>>> import numpy as np
>>> import numpy.linalg as la
>>> np.set_printoptions(precision=2, suppress=True, linewidth=160, floatmode="fixed")
>>> B = np.array([[2, -2], [0, 2]])
>>> W2 = np.array([[8, 8], [6, 2]])
>>> K = np.kron(B, W2)
>>> K
array([[ 16,  16, -16, -16],
       [ 12,   4, -12,  -4],
       [  0,   0,  16,  16],
       [  0,   0,  12,   4]])
>>> def softmax(z):
...     e = np.exp(z - z.max(axis=-1, keepdims=True))
...     return e / e.sum(axis=-1, keepdims=True)
... 
>>> softmax(K).sum(axis=1)
array([1.00, 1.00, 1.00, 1.00])
>>> np.round(softmax(K[3]), 2) + 0
array([0.00, 0.00, 1.00, 0.00])
>>> S = K @ K.T / np.sqrt(4)
>>> softmax(S).round(6).argmax(axis=1)
array([0, 0, 2, 2])
>>> np.round(softmax(S), 2) + 0
array([[1.00, 0.00, 0.00, 0.00],
       [1.00, 0.00, 0.00, 0.00],
       [0.00, 0.00, 1.00, 0.00],
       [0.00, 0.00, 1.00, 0.00]])
>>> np.round(softmax(S)[3] @ K, 2) + 0
array([ 0.00,  0.00, 16.00, 16.00])
>>> rng = np.random.default_rng(3413)
>>> lab = rng.permutation(4)
>>> B = K[:, lab] * rng.choice([-1, 1], 4)
>>> B
array([[ 16,  16, -16,  16],
       [  4,   4, -12,  12],
       [  0, -16,  16,   0],
       [  0,  -4,  12,   0]])
>>> U, _, Vt = la.svd(K.T @ B)
>>> np.round(U @ Vt, 2) + 0
array([[ 0.00,  0.00,  0.00,  1.00],
       [ 1.00,  0.00,  0.00,  0.00],
       [ 0.00,  0.00,  1.00,  0.00],
       [ 0.00, -1.00,  0.00,  0.00]])
>>> np.round(la.lstsq(K, B)[0], 2) + 0
array([[ 0.00,  0.00,  0.00,  1.00],
       [ 1.00,  0.00,  0.00,  0.00],
       [ 0.00,  0.00,  1.00,  0.00],
       [ 0.00, -1.00,  0.00,  0.00]])
>>> B = K + rng.integers(-2, 3, (4, 1)) @ rng.integers(-2, 3, (1, 4))
>>> B
array([[ 20,  14, -16, -16],
       [ 14,   3, -12,  -4],
       [  2,  -1,  16,  16],
       [  2,  -1,  12,   4]])
>>> np.round(la.svd(B - K, compute_uv=False), 2) + 0
array([5.92, 0.00, 0.00, 0.00])
>>> B - K
array([[ 4, -2,  0,  0],
       [ 2, -1,  0,  0],
       [ 2, -1,  0,  0],
       [ 2, -1,  0,  0]])
>>> np.abs(B - K).sum(axis=1)
array([6, 3, 3, 3])
>>> B = la.inv(K)
>>> B
array([[-0.03,  0.12, -0.03,  0.12],
       [ 0.09, -0.12,  0.09, -0.12],
       [ 0.00,  0.00, -0.03,  0.12],
       [-0.00, -0.00,  0.09, -0.12]])
>>> la.det(K) * B
array([[ -512.00,  2048.00,  -512.00,  2048.00],
       [ 1536.00, -2048.00,  1536.00, -2048.00],
       [    0.00,     0.00,  -512.00,  2048.00],
       [   -0.00,    -0.00,  1536.00, -2048.00]])
>>> round(la.cond(K), 2)
np.float64(13.23)
>>> round(float(la.slogdet(K)[0]), 2)
1.0
>>> round(float(la.det(K) * la.det(B)), 2)
1.0
>>> np.allclose(B, K.T)
False
>>> (np.abs(B) > 1e-9).astype(int)
array([[1, 1, 1, 1],
       [1, 1, 1, 1],
       [0, 0, 1, 1],
       [0, 0, 1, 1]])
